$ python -q
>>> import numpy as np
>>> np.set_printoptions(precision=2, suppress=True, linewidth=160)
>>> feats = np.load("sample17.npy")
>>> feats
array([[  4.73,  -6.01,  18.48],
       [ -1.2 ,   5.81, -19.1 ],
       [-17.34,  -1.07,   9.91],
       [ -8.43,  -4.33,  17.61],
       [-11.35,  -3.55,  16.08],
       [-19.89,   1.89,   0.89],
       [ 18.8 ,  -3.73,   5.73],
       [ -7.47,  -4.54,  17.99],
       [  9.29,   4.12, -17.23],
       [ -4.76,  -5.06,  18.75],
       [-15.73,   5.05, -11.28],
       [ 14.78,   2.35, -13.27],
       [ -2.08,  -5.46,  19.13],
       [ 14.29,  -5.38,  12.91],
       [-18.28,  -0.44,   8.11],
       [-15.91,   5.  , -11.04],
       [ -4.24,  -5.15,  18.86],
       [-17.32,   4.52,  -8.92],
       [  8.47,   4.32, -17.6 ],
       [-11.24,   5.82, -15.48],
       [ 14.6 ,   2.42, -13.45],
       [-14.21,   5.4 , -12.99],
       [-16.44,  -1.57,  11.28],
       [ 15.65,  -5.07,  11.37],
       [ 17.63,   0.89,  -9.4 ],
       [ 19.66,  -1.07,  -3.54],
       [ 19.83,  -2.42,   0.92]])
>>> rk = np.linalg.matrix_rank(feats)
>>> rk
np.int64(2)
>>> N = np.linalg.svd(feats)[2][rk:].T
>>> N @ N.T
array([[0.01, 0.1 , 0.03],
       [0.1 , 0.91, 0.27],
       [0.03, 0.27, 0.08]])
>>> N.shape
(3, 1)
>>> np.unravel_index(np.abs(feats).argmax(), feats.shape)
(np.int64(5), np.int64(0))
>>> feats.sum(axis=0)
array([-28.15,  -7.28,  34.74])
>>> np.count_nonzero(feats)
np.int64(81)
>>> feats.shape
(27, 3)
>>> np.zeros(27, 3)
Traceback (most recent call last):
  File "<python-input-13>", line 1, in <module>
    np.zeros(27, 3)
    ~~~~~~~~^^^^^^^
TypeError: Cannot interpret '3' as a data type
>>> round(np.linalg.norm(feats), 2)
np.float64(103.92)
>>> np.round(np.linalg.svd(feats, compute_uv=False), 2) + 0
array([77.14, 69.64,  0.  ])
>>> J = np.loadtxt("run14.csv", delimiter=",")
>>> J
array([[ 0.,  0.,  1.],
       [ 0.,  1.,  0.],
       [-1.,  0.,  0.]])
>>> Q, V = np.linalg.qr(J[:, :2])[0], np.linalg.qr(J[:, 2:])[0]
>>> sig = np.linalg.svd(Q.T @ V, compute_uv=False)
>>> sig
array([0.])
>>> np.degrees(np.arccos(sig.clip(0, 1)))
array([90.])
>>> W0 = np.loadtxt("block13.csv", delimiter=",")
>>> W0
array([[  5.45,  -0.37,   5.28],
       [  9.59,  10.52,   0.42],
       [  5.42,   1.21, -12.87],
       [ -7.68,  -2.73, -11.57],
       [ -6.88,   5.11,  21.08],
       [ -5.92,  -6.02,  -1.91],
       [  2.4 ,  -3.16,  -9.1 ],
       [  2.14,  -6.69,   5.71],
       [ 16.64,  -5.5 ,   4.52],
       [ 17.63,   0.15,  10.46],
       [ -1.26,   7.27,   4.58],
       [ 10.64, -13.86,   8.77],
       [  9.99,  12.79,   8.77],
       [  8.9 ,   6.33,  -5.31],
       [ -4.16,  -1.14,   9.24],
       [  9.67,  10.54,   3.8 ],
       [ 13.55, -10.54,  -6.17],
       [ -8.76,   5.76,   1.78],
       [ -3.78, -17.52,  -2.11],
       [  8.77,  -5.26,   8.58],
       [ -4.61, -11.94,  -6.68],
       [ 19.02,  26.5 ,   4.59],
       [-15.72,  -1.46,  10.15]])
>>> A2 = np.c_[W0[:, :1] @ np.array([[2]]), np.array([5, 1, -1, 0, -5, -7, -8, -1, -6, -4, -1, -2, -2, 7, -3, -6, 6, -7, -4, 7, 0, 4, 7])]
>>> A2
array([[ 10.9 ,   5.  ],
       [ 19.18,   1.  ],
       [ 10.84,  -1.  ],
       [-15.36,   0.  ],
       [-13.76,  -5.  ],
       [-11.84,  -7.  ],
       [  4.8 ,  -8.  ],
       [  4.28,  -1.  ],
       [ 33.28,  -6.  ],
       [ 35.26,  -4.  ],
       [ -2.52,  -1.  ],
       [ 21.28,  -2.  ],
       [ 19.98,  -2.  ],
       [ 17.8 ,   7.  ],
       [ -8.32,  -3.  ],
       [ 19.34,  -6.  ],
       [ 27.1 ,   6.  ],
       [-17.52,  -7.  ],
       [ -7.56,  -4.  ],
       [ 17.54,   7.  ],
       [ -9.22,   0.  ],
       [ 38.04,   4.  ],
       [-31.44,   7.  ]])
>>> np.linalg.norm(np.linalg.qr(W0)[0].T @ A2, axis=0) ** 2 / ((A2 ** 2).sum(axis=0) + 1e-12)
array([1.  , 0.02])
>>> np.linalg.matrix_rank(np.c_[W0, A2])
np.int64(4)
>>> gram = np.cov(W0, rowvar=False)
>>> gram
array([[90.51, 25.41,  2.44],
       [25.41, 97.91, 17.2 ],
       [ 2.44, 17.2 , 67.91]])
>>> np.median(W0, axis=0)
array([ 5.42, -1.14,  4.52])
>>> np.argwhere(np.triu(np.abs(np.corrcoef(W0.T)) > 0.8, 1))
array([], shape=(0, 2), dtype=int64)
>>> np.corrcoef(W0.T)
array([[1.  , 0.27, 0.03],
       [0.27, 1.  , 0.21],
       [0.03, 0.21, 1.  ]])
>>> np.polyfit(W0[:, 0], W0[:, 1], 1)
array([ 0.28, -0.99])
>>> evals, V = np.linalg.eigh(gram)
>>> x = np.array([-1, 1, 0])
>>> (np.sign(V[:, -1].round(6)) == np.sign(V[0, -1].round(6))).astype(int)
array([1, 1, 1])
>>> round(float(x @ gram @ x), 2)
137.59
>>> rng = np.random.default_rng(89850)
>>> A2 = W0 + rng.integers(-2, 3, (23, 1)) @ rng.integers(-2, 3, (1, 3))
>>> A2
array([[  4.45,  -0.37,   6.28],
       [  9.59,  10.52,   0.42],
       [  5.42,   1.21, -12.87],
       [ -7.68,  -2.73, -11.57],
       [ -7.88,   5.11,  22.08],
       [ -5.92,  -6.02,  -1.91],
       [  2.4 ,  -3.16,  -9.1 ],
       [  2.14,  -6.69,   5.71],
       [ 17.64,  -5.5 ,   3.52],
       [ 18.63,   0.15,   9.46],
       [ -2.26,   7.27,   5.58],
       [  9.64, -13.86,   9.77],
       [  7.99,  12.79,  10.77],
       [  8.9 ,   6.33,  -5.31],
       [ -4.16,  -1.14,   9.24],
       [ 10.67,  10.54,   2.8 ],
       [ 14.55, -10.54,  -7.17],
       [ -9.76,   5.76,   2.78],
       [ -4.78, -17.52,  -1.11],
       [  6.77,  -5.26,  10.58],
       [ -6.61, -11.94,  -4.68],
       [ 19.02,  26.5 ,   4.59],
       [-13.72,  -1.46,   8.15]])
>>> np.linalg.matrix_rank(A2 - W0, tol=1e-8)
np.int64(1)
>>> np.round(np.linalg.svd(A2 - W0, compute_uv=False), 2) + 0
array([7.21, 0.  , 0.  ])
>>> m1 = np.load("out14.npy")
>>> m1
array([[2.02, 1.  , 2.  , 2.  ],
       [2.  , 1.02, 0.  , 1.  ],
       [2.  , 0.  , 0.02, 2.  ],
       [2.  , 1.  , 2.  , 2.02]])
>>> evals, V = np.linalg.eig(m1)
>>> np.round(np.sort(np.linalg.eigvals(m1 @ m1)), 2) + 0
array([ 0.  ,  0.64,  2.92, 35.65])
>>> np.sort(np.linalg.eigvals(np.linalg.inv(m1)))
array([-0.59,  0.17,  1.25, 50.  ])
>>> round(np.prod(evals), 2)
np.float64(-0.16)
>>> z = W0[:, 2] > np.median(W0[:, 2])
>>> r0 = W0[z].mean(axis=0) - W0[~z].mean(axis=0)
>>> np.argsort(-np.abs(r0).round(6), kind="stable")
array([2, 1, 0])
